% python3 -q
>>> import numpy as np
>>> from numpy import linalg as LA
>>> np.set_printoptions(precision=3, suppress=True, linewidth=160)
>>> def rd(a):
...     return np.round(a, 3) + 0
... 
>>> K = np.load("run14.npy")
>>> K
array([[8, 0, 8, 2, 8, 3],
       [3, 8, 0, 8, 2, 8],
       [8, 3, 8, 0, 8, 2],
       [2, 8, 3, 8, 0, 8],
       [8, 2, 8, 3, 8, 0],
       [0, 8, 2, 8, 3, 8]])
>>> rng = np.random.default_rng(647673)
>>> out = K + rng.integers(-2, 3, (6, 2)) @ rng.integers(-2, 3, (2, 6))
>>> out
array([[13,  5,  6,  0,  2,  1],
       [ 1,  6,  0,  9,  4,  9],
       [10,  5, 12, -2,  8,  0],
       [-3,  3,  5, 10,  6, 10],
       [12,  6,  8,  1,  4, -2],
       [ 0,  8,  6,  7,  5,  7]])
>>> np.abs(out - K).sum(axis=1)
array([22,  8, 12, 22, 16,  8])
>>> LA.matrix_rank(out - K, tol=1e-8)
np.int64(2)
>>> out - K
array([[ 5,  5, -2, -2, -6, -2],
       [-2, -2,  0,  1,  2,  1],
       [ 2,  2,  4, -2,  0, -2],
       [-5, -5,  2,  2,  6,  2],
       [ 4,  4,  0, -2, -4, -2],
       [ 0,  0,  4, -1,  2, -1]])
>>> out = np.array([[-2, -3], [3, -3], [-4, -4], [-5, 5], [5, -1], [4, 3]])
>>> LA.matrix_rank(K @ out)
np.int64(2)
>>> f = np.array([-2, 3, -1, -2, 2, -1])
>>> out = K + np.outer(f, np.eye(6)[3])
>>> LA.matrix_rank(out - K)
np.int64(1)
>>> rd(LA.det(out) / LA.det(K)), rd(1 + LA.solve(K, f)[3])
(np.float64(1.527), np.float64(1.527))
>>> vec = np.array([-5, -3, -2, -5, 4, -5])
>>> y = K @ vec
>>> y
array([ -49, -111,  -43, -120,  -45,  -96])
>>> rd(LA.solve(K.T, K[3]))
array([0., 0., 0., 1., 0., 0.])
>>> rd(LA.solve(K, -3 * y))
array([ 15.,   9.,   6.,  15., -12.,  15.])
>>> rd(LA.solve(K, y))
array([-5., -3., -2., -5.,  4., -5.])
>>> rd(LA.solve(K, y + K[:, 0]))
array([-4., -3., -2., -5.,  4., -5.])
>>> A = np.loadtxt("sample10.csv", delimiter=",")
>>> A
array([[ 7.3,  9. , -3. ,  7. ,  4. , -2. ],
       [ 9. ,  3.3,  3. ,  7. , -8. ,  6. ],
       [-1. , -8. , -8.7,  9. ,  4. ,  1. ],
       [-7. , -1. , -9. ,  5.3,  2. , -5. ],
       [-6. , -1. , -7. ,  0. ,  1.3,  0. ],
       [ 7. ,  9. , -3. ,  7. ,  4. , -1.7]])
>>> q, Rm = LA.qr(A)
>>> rd(q.T @ q)
array([[1., 0., 0., 0., 0., 0.],
       [0., 1., 0., 0., 0., 0.],
       [0., 0., 1., 0., 0., 0.],
       [0., 0., 0., 1., 0., 0.],
       [0., 0., 0., 0., 1., 0.],
       [0., 0., 0., 0., 0., 1.]])
>>> q.shape, Rm.shape
((6, 6), (6, 6))
>>> np.allclose(Rm.T @ Rm, A.T @ A)
True
>>> np.trace(q @ q.T)
np.float64(6.0)
>>> rd(np.abs(np.diag(Rm)))
array([16.41 , 10.926, 13.874,  3.999,  5.733,  0.501])
>>> U, s, VT = LA.svd(A)
>>> np.argmax(s[:-1] / (s[1:] + 1e-6)) + 1
np.int64(5)
>>> rd(s)
array([22.703, 21.118, 12.839,  6.705,  3.507,  0.197])
>>> out = U[:, :5] @ np.diag(s[:5]) @ VT[:5]
>>> rd(LA.norm(A - out, 2)), rd(s[5])
(np.float64(0.197), np.float64(0.197))
>>> LA.matrix_rank(out)
np.int64(5)
>>> A.ravel(order="F")
array([ 7.3,  9. , -1. , -7. , -6. ,  7. ,  9. ,  3.3, -8. , -1. , -1. ,  9. , -3. ,  3. , -8.7, -9. , -7. , -3. ,  7. ,  7. ,  9. ,  5.3,  0. ,  7. ,  4. ,
       -8. ,  4. ,  2. ,  1.3,  4. , -2. ,  6. ,  1. , -5. ,  0. , -1.7])
>>> t3 = A.reshape(6, 2, -1)
>>> t3.transpose(1, 0, 2)
array([[[ 7.3,  9. , -3. ],
        [ 9. ,  3.3,  3. ],
        [-1. , -8. , -8.7],
        [-7. , -1. , -9. ],
        [-6. , -1. , -7. ],
        [ 7. ,  9. , -3. ]],

       [[ 7. ,  4. , -2. ],
        [ 7. , -8. ,  6. ],
        [ 9. ,  4. ,  1. ],
        [ 5.3,  2. , -5. ],
        [ 0. ,  1.3,  0. ],
        [ 7. ,  4. , -1.7]]])
>>> rd(np.einsum("ihd,ihd->ih", t3, t3))
array([[143.29,  69.  ],
       [100.89, 149.  ],
       [140.69,  98.  ],
       [131.  ,  57.09],
       [ 86.  ,   1.69],
       [139.  ,  67.89]])
>>> t3.shape
(6, 2, 3)
>>> np.swapaxes(t3, 1, 2)[2]
array([[-1. ,  9. ],
       [-8. ,  4. ],
       [-8.7,  1. ]])
>>> np.einsum("ihd,jhd->hij", t3, t3).shape
(2, 6, 6)
